$ ipython --no-banner

In [1]: import numpy as np

In [2]: np.set_printoptions(precision=2, suppress=True, linewidth=120, sign=" ")

In [3]: data = np.loadtxt("x.csv", delimiter=",")

In [4]: data
Out[4]: 
array([[ 0.25,  0.25,  0.25,  0.  ,  0.  ,  0.  ,  0.25],
       [ 0.25,  0.5 ,  0.25,  0.  ,  0.  ,  0.  ,  0.  ],
       [ 0.  ,  0.33,  0.33,  0.  ,  0.  ,  0.  ,  0.33],
       [ 0.  ,  0.  ,  0.  ,  0.33,  0.  ,  0.33,  0.33],
       [ 0.  ,  0.  ,  0.  ,  0.  ,  1.  ,  0.  ,  0.  ],
       [ 0.  ,  0.25,  0.  ,  0.25,  0.  ,  0.5 ,  0.  ],
       [ 0.  ,  0.5 ,  0.  ,  0.  ,  0.  ,  0.  ,  0.5 ]])

In [5]: A2 = np.linalg.inv(data)

In [6]: np.allclose(A2, data.T)
Out[6]: False

In [7]: np.round(np.linalg.cond(data), 2)
Out[7]: np.float64(15.81)

In [8]: np.round(np.linalg.det(data) * A2, 2) + 0
Out[8]: 
array([[ 0.01,  0.  , -0.01,  0.  ,  0.  ,  0.  ,  0.  ],
       [ 0.  ,  0.  ,  0.  ,  0.  ,  0.  ,  0.  ,  0.  ],
       [ 0.  ,  0.  ,  0.01,  0.  ,  0.  ,  0.  ,  0.  ],
       [-0.01,  0.01,  0.  ,  0.01,  0.  , -0.01,  0.  ],
       [ 0.  ,  0.  ,  0.  ,  0.  ,  0.  ,  0.  ,  0.  ],
       [ 0.01, -0.01,  0.  , -0.01,  0.  ,  0.01,  0.  ],
       [ 0.  ,  0.  ,  0.  ,  0.  ,  0.  ,  0.  ,  0.  ]])

In [9]: round(float(np.linalg.det(data) * np.linalg.det(A2)), 2)
Out[9]: 1.0

In [10]: (np.abs(A2) > 1e-9).astype(int)
Out[10]: 
array([[ 1,  0,  1,  0,  0,  0,  0],
       [ 1,  1,  0,  0,  0,  0,  1],
       [ 0,  0,  1,  0,  0,  0,  1],
       [ 1,  1,  0,  1,  0,  1,  1],
       [ 0,  0,  0,  0,  1,  0,  0],
       [ 1,  1,  0,  1,  0,  1,  0],
       [ 1,  1,  0,  0,  0,  0,  1]])

In [11]: round(float(np.linalg.slogdet(data)[0]), 2)
Out[11]: 1.0

In [12]: np.round(data @ A2, 2) + 0
Out[12]: 
array([[ 1.,  0.,  0.,  0.,  0.,  0.,  0.],
       [ 0.,  1.,  0.,  0.,  0.,  0.,  0.],
       [ 0.,  0.,  1.,  0.,  0.,  0.,  0.],
       [ 0.,  0.,  0.,  1.,  0.,  0.,  0.],
       [ 0.,  0.,  0.,  0.,  1.,  0.,  0.],
       [ 0.,  0.,  0.,  0.,  0.,  1.,  0.],
       [ 0.,  0.,  0.,  0.,  0.,  0.,  1.]])
